>>> import numpy as np
>>> np.set_printoptions(precision=3, suppress=True, linewidth=140, floatmode="fixed")
>>> def rd(a):
...     return np.round(a, 3) + 0
... 
>>> W0 = np.loadtxt("mat.csv", delimiter=",")
>>> W0
array([[  6.753,   4.410,  -2.465,   4.802,   5.141,  -0.016,  -3.660,   7.991],
       [  0.248,   2.863,   0.917,  10.129,   8.953,  13.015, -14.971,  11.442],
       [  6.790,   4.024,   0.070,  11.820,  10.485,  12.106, -15.356,  16.294],
       [ -2.909,   2.029,  -0.453,   3.406,   3.377,   3.725,  -4.925,   2.220],
       [ -0.420,  -1.508,   2.597,   4.425,   2.882,   9.286,  -8.373,   5.202],
       [  5.475,   4.320,  -1.875,   6.175,   6.270,   2.646,  -6.144,   8.937],
       [  0.211,   3.192,  -1.621,   3.266,   3.458,   1.014,  -3.135,   3.298],
       [ -0.222,   5.421,  -1.249,   9.906,   9.450,   9.123, -12.823,  10.221],
       [ -0.423,  -1.461,   2.650,   4.346,   2.941,   9.335,  -8.311,   5.214],
       [  6.894,   5.913,  -3.166,   6.496,   7.011,   0.486,  -5.139,   9.619],
       [ -6.482,  -0.194,   2.615,   6.905,   5.519,  13.566, -13.062,   5.026],
       [ -0.560,   0.620,   1.028,   4.992,   4.089,   7.585,  -8.059,   5.411]])
>>> rng = np.random.default_rng(8292)
>>> A2 = W0 + rng.integers(-2, 3, (12, 3)) @ rng.integers(-2, 3, (3, 8))
>>> rd(A2)
array([[  8.753,   6.410,  -6.465,   6.802,   9.141,  -2.016,  -1.660,   3.991],
       [ -1.752,   6.863,   3.917,   3.129,   7.953,  13.015, -20.971,  11.442],
       [  1.790,  -3.976,   3.070,  13.820,   6.485,  15.106, -12.356,  22.294],
       [ -3.909,   4.029,  -1.453,   1.406,   5.377,   2.725,  -5.925,   0.220],
       [ -0.420,  -4.508,   5.597,   5.425,  -1.118,  11.286,  -8.373,   9.202],
       [  5.475,  10.320,  -7.875,   4.175,  14.270,  -1.354,  -6.144,   0.937],
       [ -2.789,  -2.808,  -2.621,   7.266,   3.458,   2.014,   1.865,   5.298],
       [ -2.222,   9.421,  -8.249,   8.906,  18.450,   5.123, -10.823,   2.221],
       [  3.577,  -3.461,   0.650,  10.346,   2.941,   9.335,  -4.311,   5.214],
       [ 13.894,   9.913,  -4.166,   8.496,   7.011,  -0.514,  -6.139,   7.619],
       [ -4.482,   4.806,   5.615,   1.905,   3.519,  13.566, -19.062,   5.026],
       [  2.440,   6.620,   2.028,   0.992,   4.089,   6.585, -13.059,   3.411]])
>>> np.linalg.matrix_rank(A2 - W0, tol=1e-8)
np.int64(3)
>>> round(np.log10(np.linalg.cond(W0)))
3
>>> np.argsort(-np.linalg.norm(W0, axis=0).round(6), kind="stable")[:3]
array([6, 7, 5])
>>> G = W0.T @ W0
>>> rd(np.trace(G)), rd((W0 ** 2).sum())
(np.float64(4280.694), np.float64(4280.694))
>>> X = np.load("test7.npy")
>>> X
array([[ 27,  14,   5,  -9,  -4],
       [ 14,  18,   4,   4, -10],
       [  5,   4,  27,   3, -11],
       [ -9,   4,   3,  19, -12],
       [ -4, -10, -11, -12,  23]])
>>> x0 = np.ones(5)
>>> for _ in range(3):
...     x0 = X @ x0
...     x0 /= np.linalg.norm(x0)
...     print(round(x0 @ X @ x0, 3))
... 
45.726
48.029
48.387
>>> rd(np.linalg.eigvalsh(X)[-1])
np.float64(48.767)
>>> rd(x0)
array([ 0.540,  0.490,  0.472,  0.100, -0.486])
>>> x0 = np.array([7, -7, -3, 3, 3])
>>> target = X @ x0
>>> target
array([ 37, -58, -98, -79, 108])
>>> rd(np.linalg.solve(X, target + X[:, 4]))
array([ 7.000, -7.000, -3.000,  3.000,  4.000])
>>> rd(np.linalg.solve(X, target))
array([ 7.000, -7.000, -3.000,  3.000,  3.000])
>>> left, sigma, vt = np.linalg.svd(W0)
>>> rd(sigma)
array([61.115, 21.919,  8.068,  0.215,  0.178,  0.148,  0.135,  0.066])
>>> np.argmax(sigma[:-1] / (sigma[1:] + 1e-6)) + 1
np.int64(3)
>>> A2 = left[:, :3] @ np.diag(sigma[:3]) @ vt[:3]
>>> rd(np.linalg.norm(W0 - A2, 2)), rd(sigma[3])
(np.float64(0.215), np.float64(0.215))
>>> np.linalg.matrix_rank(A2)
np.int64(3)
>>> data = np.loadtxt("x.csv", delimiter=",")
>>> data
array([[-0.981,  1.023, -2.014, -3.024,  1.996, -1.033,  0.978,  1.974],
       [-0.995,  1.039, -1.996, -2.993,  1.971, -1.016,  0.954,  1.966],
       [-1.002,  1.022, -1.961, -3.011,  1.993, -0.998,  1.038,  1.981],
       [-1.014,  1.016, -1.981, -2.976,  1.982, -0.999,  1.012,  1.987],
       [-0.998,  0.991, -2.018, -2.974,  1.993, -0.986,  0.998,  2.002],
       [-0.996,  0.975, -2.022, -3.002,  1.979, -1.029,  1.033,  2.018],
       [-0.972,  0.990, -2.037, -3.003,  2.020, -0.994,  0.993,  2.001],
       [-0.968,  0.993, -1.993, -3.013,  2.002, -1.058,  1.006,  1.985],
       [-0.993,  0.998, -2.008, -2.995,  2.012, -1.051,  0.983,  1.998],
       [-0.999,  0.968, -2.009, -3.016,  1.974, -0.996,  0.996,  2.006],
       [-0.991, -2.032, -0.018,  2.003, -1.977,  1.967,  0.008, -2.016],
       [-1.021, -2.015, -0.019,  2.000, -1.989,  2.009, -0.028, -1.982],
       [-1.038, -1.980, -0.051,  1.987, -2.021,  1.977, -0.020, -1.987],
       [-0.992, -1.961,  0.009,  2.003, -1.982,  1.988,  0.001, -2.022],
       [-1.015, -2.003,  0.062,  2.062, -2.011,  2.011,  0.013, -2.004],
       [-0.975, -2.010,  0.035,  2.022, -1.955,  2.034, -0.007, -2.012],
       [-0.978, -1.990,  0.047,  2.008, -1.990,  1.985, -0.006, -2.030],
       [-0.984, -2.002,  0.019,  2.000, -2.001,  2.002,  0.019, -1.994],
       [-0.974, -1.966,  0.014,  2.032, -1.980,  2.008, -0.005, -1.993],
       [-0.995, -1.976, -0.004,  2.003, -2.016,  2.009, -0.010, -2.012]])
>>> Xc = (data - data.mean(axis=0)) / data.std(axis=0)
>>> rd(Xc.std(axis=0))
array([1.000, 1.000, 1.000, 1.000, 1.000, 1.000, 1.000, 1.000])
>>> np.argwhere(np.abs(Xc) > 2)
array([[12,  0]])
>>> coef = np.linalg.lstsq(np.delete(Xc, 1, axis=1), Xc[:, 1])[0]
>>> rd(coef)
array([-0.004,  0.336, -0.960,  0.276, -0.101, -0.145,  0.145])
>>> idx = data[:, 5] > np.median(data[:, 5])
>>> r0 = data[idx].mean(axis=0) - data[~idx].mean(axis=0)
>>> np.argsort(-np.abs(r0).round(6), kind="stable")
array([3, 7, 4, 5, 1, 2, 6, 0])
>>> (((data - data.mean(axis=0)) @ r0 > 0) == idx).mean()
np.float64(1.0)
>>> idx.astype(int)
array([0, 0, 0, 0, 0, 0, 0, 0, 0, 0, 1, 1, 1, 1, 1, 1, 1, 1, 1, 1])
>>> rd(r0)
array([-0.004, -2.995,  2.013,  5.013, -3.984,  3.015, -1.003, -3.997])
>>> np.linalg.matrix_rank(data, rtol=0.1)
np.int64(2)
>>> rd(np.abs(np.linalg.svd(data)[2][-1]))
array([0.378, 0.353, 0.519, 0.415, 0.066, 0.045, 0.522, 0.105])
>>> rd(np.linalg.norm(data, 2) / np.linalg.norm(data))
np.float64(0.935)
>>> np.linalg.cond(data) > 100
np.True_
>>> np.argsort(-np.linalg.norm(data, axis=0).round(6), kind="stable")[:3]
array([3, 7, 4])
>>> A2 = np.c_[data[:, :4] @ np.array([[1, 2, 0, 1], [2, 0, 3, 0], [0, 3, 1, 2], [2, 2, 0, 2]]), np.array([-4, -3, 1, 2, 5, -1, 5, 0, 4, -3, -2, 2, -5, -3, -1, 4, -1, -3, -2, -4])]
>>> rd(A2)
array([[ -4.983, -14.052,   1.055, -11.057,  -4.000],
       [ -4.903, -13.964,   1.121, -10.973,  -3.000],
       [ -4.980, -13.909,   1.105, -10.946,   1.000],
       [ -4.934, -13.923,   1.067, -10.928,   2.000],
       [ -4.964, -13.998,   0.955, -10.982,   5.000],
       [ -5.050, -14.062,   0.903, -11.044,  -1.000],
       [ -4.998, -14.061,   0.933, -11.052,   5.000],
       [ -5.008, -13.941,   0.986, -10.980,   0.000],
       [ -4.987, -14.000,   0.986, -10.999,   4.000],
       [ -5.095, -14.057,   0.895, -11.049,  -3.000],
       [ -1.049,   1.970,  -6.114,   2.979,  -2.000],
       [ -1.051,   1.901,  -6.064,   2.941,   2.000],
       [ -1.024,   1.745,  -5.991,   2.834,  -5.000],
       [ -0.908,   2.049,  -5.874,   3.032,  -3.000],
       [ -0.897,   2.280,  -5.947,   3.233,  -1.000],
       [ -0.951,   2.199,  -5.995,   3.139,   4.000],
       [ -0.942,   2.201,  -5.923,   3.132,  -1.000],
       [ -0.988,   2.089,  -5.987,   3.054,  -3.000],
       [ -0.842,   2.158,  -5.884,   3.118,  -2.000],
       [ -0.941,   2.004,  -5.932,   3.003,  -4.000]])
>>> rd(np.linalg.norm(np.linalg.qr(data)[0].T @ A2, axis=0) ** 2 / ((A2 ** 2).sum(axis=0) + 1e-12))
array([1.000, 1.000, 1.000, 1.000, 0.806])
>>> np.linalg.matrix_rank(A2)
np.int64(5)
>>> C = data[[12, 6]].astype(float)
>>> for _ in range(5):
...     idx = np.linalg.norm(data[:, None] - C, axis=-1).argmin(axis=1)
...     C = np.array([data[idx == j].mean(axis=0) for j in range(2)])
... 
>>> idx
array([1, 1, 1, 1, 1, 1, 1, 1, 1, 1, 0, 0, 0, 0, 0, 0, 0, 0, 0, 0])
>>> rd(C)
array([[-0.996, -1.994,  0.009,  2.012, -1.992,  1.999, -0.004, -2.005],
       [-0.992,  1.001, -2.004, -3.001,  1.992, -1.016,  0.999,  1.992]])
>>> np.abs(C[1] - C[0]).argmax()
np.int64(3)
>>> rd(C[1] - C[0])
array([ 0.004,  2.995, -2.013, -5.013,  3.984, -3.015,  1.003,  3.997])
>>> m1 = np.loadtxt("out1.csv", delimiter=",")
>>> rd(m1)
array([[ 1.000,  0.000,  0.000,  0.000,  0.000,  0.000,  0.000,  0.000,  0.000],
       [ 0.000,  1.000,  0.000,  0.000,  0.000,  0.000,  0.000,  0.000,  0.000],
       [ 0.000,  0.000, -0.707,  0.000,  0.000,  0.000,  0.707,  0.000,  0.000],
       [ 0.000,  0.000,  0.000,  1.000,  0.000,  0.000,  0.000,  0.000,  0.000],
       [ 0.000,  0.000,  0.000,  0.000,  1.000,  0.000,  0.000,  0.000,  0.000],
       [ 0.000,  0.000,  0.000,  0.000,  0.000,  1.000,  0.000,  0.000,  0.000],
       [ 0.000,  0.000, -0.707,  0.000,  0.000,  0.000, -0.707,  0.000,  0.000],
       [ 0.000,  0.000,  0.000,  0.000,  0.000,  0.000,  0.000,  1.000,  0.000],
       [ 0.000,  0.000,  0.000,  0.000,  0.000,  0.000,  0.000,  0.000,  1.000]])
>>> # columns are unit length and at right angles
>>> G = m1.T @ m1
>>> np.linalg.matrix_rank(G)
np.int64(9)
>>> np.diag(G)
array([1.000, 1.000, 1.000, 1.000, 1.000, 1.000, 1.000, 1.000, 1.000])
>>> rd(np.linalg.svd(m1, compute_uv=False) ** 2)
array([1.000, 1.000, 1.000, 1.000, 1.000, 1.000, 1.000, 1.000, 1.000])
